$ python -q
>>> import numpy as np
>>> np.set_printoptions(suppress=True, linewidth=140)
>>> arr = np.load("block1.npy")
>>> print(arr)
[[ 0 -2 -4  4  4 -4  4  1 -5  2 -1  3]
 [ 0  0  0 -1 -3 -1  1 -5  5  5  4  5]
 [ 0  0  0  0 -5  4  5 -5 -3  5  0 -2]
 [ 0  0  0  0 -1 -3 -1 -4 -3  4  1 -2]
 [ 0  0  0  0  0  2 -2  5  5 -2 -3  2]
 [ 0  0  0  0  0  0  2 -3  1 -5 -5  3]
 [ 0  0  0  0  0  0  0 -2 -3  1 -1  4]
 [ 0  0  0  0  0  0  0  0 -3 -1 -1 -4]
 [ 0  0  0  0  0  0  0  0  0  2  5 -4]
 [ 0  0  0  0  0  0  0  0  0  0 -1 -1]
 [ 0  0  0  0  0  0  0  0  0  0  0 -2]
 [ 0  0  0  0  0  0  0  0  0  0  0  0]]
>>> rng = np.random.default_rng(88346)
>>> Y = arr + rng.integers(-2, 3, (12, 10)) @ rng.integers(-2, 3, (10, 12))
>>> print(Y)
[[  7   0  -5  17  11  -2   7   4 -11   6   1   4]
 [  0   7 -11  10   4  -1  15   6   0   1   7  -3]
 [ 12   2  -4   0  -1  -1   9   4  -2   4   3  -2]
 [  1 -14   3  10   2 -10  -2  -7  -6   0   1 -15]
 [ -9   3   3  -3  -5   2  -7  -3  15   0   2   0]
 [ -3  -9  15  -9  -1 -13  -8 -14  11  -4 -10   8]
 [ 13   1  10   4   2  -5  -6  -7  -2   0   1   9]
 [  0  11  -5   2 -14  -1  -7   0  -9  -7   0 -10]
 [  8 -14  -1   1  12  -4   7   7   3   6   3  -5]
 [  7 -12   5  -9  -9  -7 -17  -2  -4   6  -8   4]
 [ 13   1   3  -4   8   0   2   4  10   9  -2  10]
 [ -6  -9  -5  -5  -3  -2  -4   5  -4   7  -6  -3]]
>>> print(np.linalg.matrix_rank(Y - arr, tol=1e-8))
10
>>> print(Y - arr)
[[  7   2  -1  13   7   2   3   3  -6   4   2   1]
 [  0   7 -11  11   7   0  14  11  -5  -4   3  -8]
 [ 12   2  -4   0   4  -5   4   9   1  -1   3   0]
 [  1 -14   3  10   3  -7  -1  -3  -3  -4   0 -13]
 [ -9   3   3  -3  -5   0  -5  -8  10   2   5  -2]
 [ -3  -9  15  -9  -1 -13 -10 -11  10   1  -5   5]
 [ 13   1  10   4   2  -5  -6  -5   1  -1   2   5]
 [  0  11  -5   2 -14  -1  -7   0  -6  -6   1  -6]
 [  8 -14  -1   1  12  -4   7   7   3   4  -2  -1]
 [  7 -12   5  -9  -9  -7 -17  -2  -4   6  -7   5]
 [ 13   1   3  -4   8   0   2   4  10   9  -2  12]
 [ -6  -9  -5  -5  -3  -2  -4   5  -4   7  -6  -3]]
>>> m1 = np.load("a.npy")
>>> print(m1)
[[6 5 6 5 6 5]
 [6 6 6 6 6 6]
 [3 7 3 7 3 7]
 [6 5 6 5 6 5]
 [6 6 6 6 6 6]
 [3 7 3 7 3 7]]
>>> labels = rng.permutation(6)
>>> print(labels)
[2 1 5 3 4 0]
>>> Y = m1[labels][:, labels]
>>> print(np.diag(Y))
[3 6 7 5 6 6]
>>> u = np.array([5, -2, 6, -2, 9, 9, -7, 1, -8])
>>> r1 = np.array([-3, -3, -2, 2, 1])
>>> W0 = u[:, None] + r1[None, :]
>>> print(W0)
[[  2   2   3   7   6]
 [ -5  -5  -4   0  -1]
 [  3   3   4   8   7]
 [ -5  -5  -4   0  -1]
 [  6   6   7  11  10]
 [  6   6   7  11  10]
 [-10 -10  -9  -5  -6]
 [ -2  -2  -1   3   2]
 [-11 -11 -10  -6  -7]]
>>> try:
...     np.linalg.inv(W0)
... except np.linalg.LinAlgError as e:
...     print(e)
... 
Last 2 dimensions of the array must be square
>>> print(np.allclose(W0[:-1].T @ np.linalg.lstsq(W0[:-1].T, W0[-1])[0], W0[-1]))
True
>>> print(np.unique(W0.round(6), axis=0).shape)
(7, 5)
>>> M = np.loadtxt("run7.csv", delimiter=",")
>>> print(M)
[[2. 1. 0. 0. 0. 0. 0. 0. 0. 0.]
 [0. 2. 1. 0. 0. 0. 0. 0. 0. 0.]
 [0. 0. 2. 1. 0. 0. 0. 0. 0. 0.]
 [0. 0. 0. 2. 1. 0. 0. 0. 0. 0.]
 [0. 0. 0. 0. 2. 1. 0. 0. 0. 0.]
 [0. 0. 0. 0. 0. 2. 1. 0. 0. 0.]
 [0. 0. 0. 0. 0. 0. 2. 1. 0. 0.]
 [0. 0. 0. 0. 0. 0. 0. 2. 1. 0.]
 [0. 0. 0. 0. 0. 0. 0. 0. 2. 1.]
 [0. 0. 0. 0. 0. 0. 0. 0. 0. 2.]]
>>> gram = M.T @ M
>>> print(np.diag(gram))
[4. 5. 5. 5. 5. 5. 5. 5. 5. 5.]
>>> print((M @ M.T).shape)
(10, 10)
>>> print(np.round(np.linalg.eigvalsh(gram)[::-1], 3))
[8.828 8.326 7.54  6.539 5.41  4.253 3.167 2.245 1.555 1.138]
>>> u = np.array([1, -2, -1])
>>> print(np.cross(M[7, :3], M[3, :3]))
[0. 0. 0.]
>>> print(np.array([np.convolve(row, u, "same") for row in M]))
[[-3. -4. -1.  0.  0.  0.  0.  0.  0.  0.]
 [ 2. -3. -4. -1.  0.  0.  0.  0.  0.  0.]
 [ 0.  2. -3. -4. -1.  0.  0.  0.  0.  0.]
 [ 0.  0.  2. -3. -4. -1.  0.  0.  0.  0.]
 [ 0.  0.  0.  2. -3. -4. -1.  0.  0.  0.]
 [ 0.  0.  0.  0.  2. -3. -4. -1.  0.  0.]
 [ 0.  0.  0.  0.  0.  2. -3. -4. -1.  0.]
 [ 0.  0.  0.  0.  0.  0.  2. -3. -4. -1.]
 [ 0.  0.  0.  0.  0.  0.  0.  2. -3. -4.]
 [ 0.  0.  0.  0.  0.  0.  0.  0.  2. -4.]]
>>> print(np.correlate(M[7], M[3], "full"))
[0. 0. 0. 0. 0. 0. 0. 0. 0. 0. 0. 0. 2. 5. 2. 0. 0. 0. 0.]
>>> x0 = np.array([2, 0, 1, 1, 1, 1, 1, 1, 0, 0])
>>> rhs = M @ x0
>>> print(rhs)
[4. 1. 3. 3. 3. 3. 3. 2. 0. 0.]
>>> print(np.round(np.linalg.solve(M, rhs), 3))
[2. 0. 1. 1. 1. 1. 1. 1. 0. 0.]
>>> print(np.round(np.linalg.solve(M, 3 * rhs), 3))
[6. 0. 3. 3. 3. 3. 3. 3. 0. 0.]
>>> print(np.round(np.linalg.solve(M, M[:, 5]), 3))
[0. 0. 0. 0. 0. 1. 0. 0. 0. 0.]
>>> print(np.allclose(M, M.T))
False
>>> print(np.allclose(M @ M.T, M.T @ M))
False
>>> print(np.round(np.linalg.matrix_power(M, 3), 3))
[[ 8. 12.  6.  1.  0.  0.  0.  0.  0.  0.]
 [ 0.  8. 12.  6.  1.  0.  0.  0.  0.  0.]
 [ 0.  0.  8. 12.  6.  1.  0.  0.  0.  0.]
 [ 0.  0.  0.  8. 12.  6.  1.  0.  0.  0.]
 [ 0.  0.  0.  0.  8. 12.  6.  1.  0.  0.]
 [ 0.  0.  0.  0.  0.  8. 12.  6.  1.  0.]
 [ 0.  0.  0.  0.  0.  0.  8. 12.  6.  1.]
 [ 0.  0.  0.  0.  0.  0.  0.  8. 12.  6.]
 [ 0.  0.  0.  0.  0.  0.  0.  0.  8. 12.]
 [ 0.  0.  0.  0.  0.  0.  0.  0.  0.  8.]]
>>> print(np.round(np.sort(np.abs(np.linalg.eigvals(M))), 3))
[2. 2. 2. 2. 2. 2. 2. 2. 2. 2.]
